$ ipython --no-banner

In [1]: import numpy as np

In [2]: from numpy import linalg as LA

In [3]: np.set_printoptions(precision=2, suppress=True, linewidth=100)

In [4]: def tidy(a):
   ...:     return np.round(a, 2) + 0
   ...: 

In [5]: M = np.load("a.npy")

In [6]: M
Out[6]: 
array([[-16.06, -11.36, -17.63,   1.9 ,  20.51],
       [ 29.07,   1.42,  14.24,  16.62, -18.84],
       [ 16.7 ,  27.35,  27.16,  12.65, -24.53],
       [ 21.52,  11.11,  -7.26, -11.93,   0.44],
       [ -1.82,  -8.92,  -7.93,   1.75,   3.4 ],
       [  3.74,   2.19,   6.8 ,  17.45,  -1.08],
       [ -7.32,  19.05,   4.13,  -0.72,   0.82],
       [ 12.98,  24.25,   5.28,  -2.49,  -2.24],
       [ 20.63, -13.81,  -2.28,  11.15,  -4.75],
       [  9.77,  20.9 ,   6.11,   3.35,  -0.34],
       [ -2.96,  -4.12,  -8.6 ,   1.69,   7.94],
       [  5.71,  18.2 ,   7.95,   5.46,  -2.85],
       [  4.71,  -6.64,  -9.83,   4.11,   9.25],
       [ -3.84,  -0.56,   4.99,  15.92,  -0.06],
       [ -2.59, -16.65, -18.47,  10.32,  23.59],
       [  8.89,  -0.14, -10.19,  -6.38,   4.49],
       [ -3.39,  12.83,   2.59,   2.29,   1.2 ],
       [ -1.86,  23.67,   5.8 ,   4.18,   4.61],
       [ -1.21,  13.97,   3.17,  -0.86,  -2.09],
       [ 15.9 ,  25.28,   8.11,  -0.63,  -5.15],
       [ -9.1 ,  25.52,   4.66,  -3.06,   2.6 ],
       [ 39.14,   2.56,   3.45,   8.66,  -8.29],
       [ 18.26,  -7.23,   2.  ,  17.84,  -1.29],
       [ 30.58,   0.92, -10.56,  -1.52,   6.76],
       [ 15.31, -24.99, -19.36,   9.01,  15.48],
       [ 12.7 , -26.45,  -6.6 ,  23.73,   6.11]])

In [7]: x0 = np.array([1, 1, 3, 0, 3])

In [8]: y = M @ x0

In [9]: tidy(LA.pinv(M) @ M)
Out[9]: 
array([[1., 0., 0., 0., 0.],
       [0., 1., 0., 0., 0.],
       [0., 0., 1., 0., 0.],
       [0., 0., 0., 1., 0.],
       [0., 0., 0., 0., 1.]])

In [10]: try:
    ...:     LA.solve(M, y)
    ...: except LA.LinAlgError as e:
    ...:     print("failed:", e)
    ...: 
failed: Last 2 dimensions of the array must be square

In [11]: rng = np.random.default_rng(536)

In [12]: y = y + 0.1 * rng.normal(size=26)

In [13]: print(tidy(y))
[-18.71  16.56  51.94  11.99 -24.2   23.08  26.54  46.29 -14.21  47.78  -9.21  39.22  -3.74  10.45
  -3.71  -8.35  20.99  53.1   16.03  50.12  38.42  27.19  13.24  20.08 -21.22 -15.36]

In [14]: b, *_ = LA.lstsq(M, y)

In [15]: b.round()
Out[15]: array([1., 1., 3., 0., 3.])

In [16]: tidy(LA.norm(y - M @ b))
Out[16]: np.float64(0.51)

In [17]: tidy(b)
Out[17]: array([1., 1., 3., 0., 3.])
